$ python -q
>>> import numpy as np
>>> from numpy import linalg as LA
>>> np.set_printoptions(precision=3, suppress=True, linewidth=100)
>>> M = np.abs(np.array([[0, 4, 2], [1, 2, 1], [1, 9, 4]])) + np.eye(3)
>>> M = M / M.sum(axis=1, keepdims=True)
>>> M
array([[0.143, 0.571, 0.286],
       [0.2  , 0.6  , 0.2  ],
       [0.067, 0.6  , 0.333]])
>>> np.sort(np.abs(LA.eigvals(M)))
array([0.062, 0.062, 1.   ])
>>> np.allclose(M, M.T)
False
>>> np.allclose(M @ M.T, M.T @ M)
False
>>> assert M == M.T
Traceback (most recent call last):
  File "<python-input-9>", line 1, in <module>
    assert M == M.T
           ^^^^^^^^
ValueError: The truth value of an array with more than one element is ambiguous. Use a.any() or a.all()
>>> round(float(LA.det(M)), 3)
0.004
>>> print(round(float(np.trace(M)), 3))
1.076
>>> round(np.abs(LA.eigvals(M)).max(), 3)
np.float64(1.0)
>>> blk = np.stack([M, -1 * M, M[::-1]])
>>> (blk @ M.T).shape
(3, 3, 3)
>>> np.einsum("bij,cij->bc", blk, blk)
array([[ 1.344, -1.344,  1.335],
       [-1.344,  1.344, -1.335],
       [ 1.335, -1.335,  1.344]])
>>> print(LA.det(blk))
[ 0.004 -0.004 -0.004]
>>> blk.shape
(3, 3, 3)
>>> LA.matrix_rank(blk.reshape(3, -1))
np.int64(2)
>>> W0 = np.loadtxt("test2.csv", delimiter=",")
>>> W0
array([[ 0.,  2., -3.,  0.],
       [-1.,  2.,  1.,  1.],
       [-1.,  2.,  1.,  1.],
       [-2., -1., -3.,  2.]])
>>> round(float(np.abs(LA.eigvals(W0)).max()), 3)
3.0
>>> np.round(LA.det(W0), 3)
np.float64(0.0)
>>> np.trace(W0)
np.float64(5.0)
>>> (W0 + W0.T) / 2
array([[ 0. ,  0.5, -2. , -1. ],
       [ 0.5,  2. ,  1.5,  0. ],
       [-2. ,  1.5,  1. , -1. ],
       [-1. ,  0. , -1. ,  2. ]])
>>> np.round(np.sort(np.abs(LA.eigvals(W0))), 3) + 0
array([0., 0., 3., 3.])
>>> (W0 - W0.T) / 2
array([[ 0. ,  1.5, -1. ,  1. ],
       [-1.5,  0. , -0.5,  1. ],
       [ 1. ,  0.5,  0. ,  2. ],
       [-1. , -1. , -2. ,  0. ]])
>>> rng = np.random.default_rng(9835)
>>> mat = rng.normal(size=(27, 3)) + 5 * np.array([2, 1, 1])
>>> mat
array([[10.143,  5.255,  7.737],
       [11.472,  5.011,  6.007],
       [ 9.645,  5.81 ,  3.864],
       [ 8.807,  5.483,  6.225],
       [ 8.048,  4.035,  6.711],
       [ 9.906,  3.002,  4.533],
       [ 8.891,  6.843,  5.843],
       [11.225,  4.555,  2.201],
       [ 7.991,  4.975,  4.291],
       [ 9.892,  5.114,  4.857],
       [ 9.275,  5.571,  2.862],
       [11.13 ,  5.063,  3.808],
       [ 8.276,  4.584,  4.536],
       [ 9.782,  5.152,  3.86 ],
       [ 9.692,  4.553,  6.241],
       [10.246,  4.653,  4.884],
       [11.754,  6.234,  6.673],
       [ 9.788,  3.833,  5.159],
       [ 9.535,  3.005,  5.416],
       [ 8.912,  4.682,  5.437],
       [10.589,  6.275,  5.26 ],
       [10.631,  4.593,  3.57 ],
       [10.727,  4.527,  5.304],
       [ 9.714,  4.616,  6.664],
       [ 9.876,  3.73 ,  6.17 ],
       [12.561,  4.972,  5.505],
       [ 9.808,  5.098,  5.204]])
>>> z = rng.permutation(3)
>>> out = mat[:, z] * rng.choice([-1, 1], 3)
>>> out
array([[ 5.255,  7.737, 10.143],
       [ 5.011,  6.007, 11.472],
       [ 5.81 ,  3.864,  9.645],
       [ 5.483,  6.225,  8.807],
       [ 4.035,  6.711,  8.048],
       [ 3.002,  4.533,  9.906],
       [ 6.843,  5.843,  8.891],
       [ 4.555,  2.201, 11.225],
       [ 4.975,  4.291,  7.991],
       [ 5.114,  4.857,  9.892],
       [ 5.571,  2.862,  9.275],
       [ 5.063,  3.808, 11.13 ],
       [ 4.584,  4.536,  8.276],
       [ 5.152,  3.86 ,  9.782],
       [ 4.553,  6.241,  9.692],
       [ 4.653,  4.884, 10.246],
       [ 6.234,  6.673, 11.754],
       [ 3.833,  5.159,  9.788],
       [ 3.005,  5.416,  9.535],
       [ 4.682,  5.437,  8.912],
       [ 6.275,  5.26 , 10.589],
       [ 4.593,  3.57 , 10.631],
       [ 4.527,  5.304, 10.727],
       [ 4.616,  6.664,  9.714],
       [ 3.73 ,  6.17 ,  9.876],
       [ 4.972,  5.505, 12.561],
       [ 5.098,  5.204,  9.808]])
>>> Uu, _, vt = LA.svd(mat.T @ out)
>>> np.round(LA.lstsq(mat, out)[0], 3) + 0
array([[0., 0., 1.],
       [1., 0., 0.],
       [0., 1., 0.]])
>>> np.round(Uu @ vt, 3) + 0
array([[0., 0., 1.],
       [1., 0., 0.],
       [0., 1., 0.]])
>>> z
array([1, 2, 0])
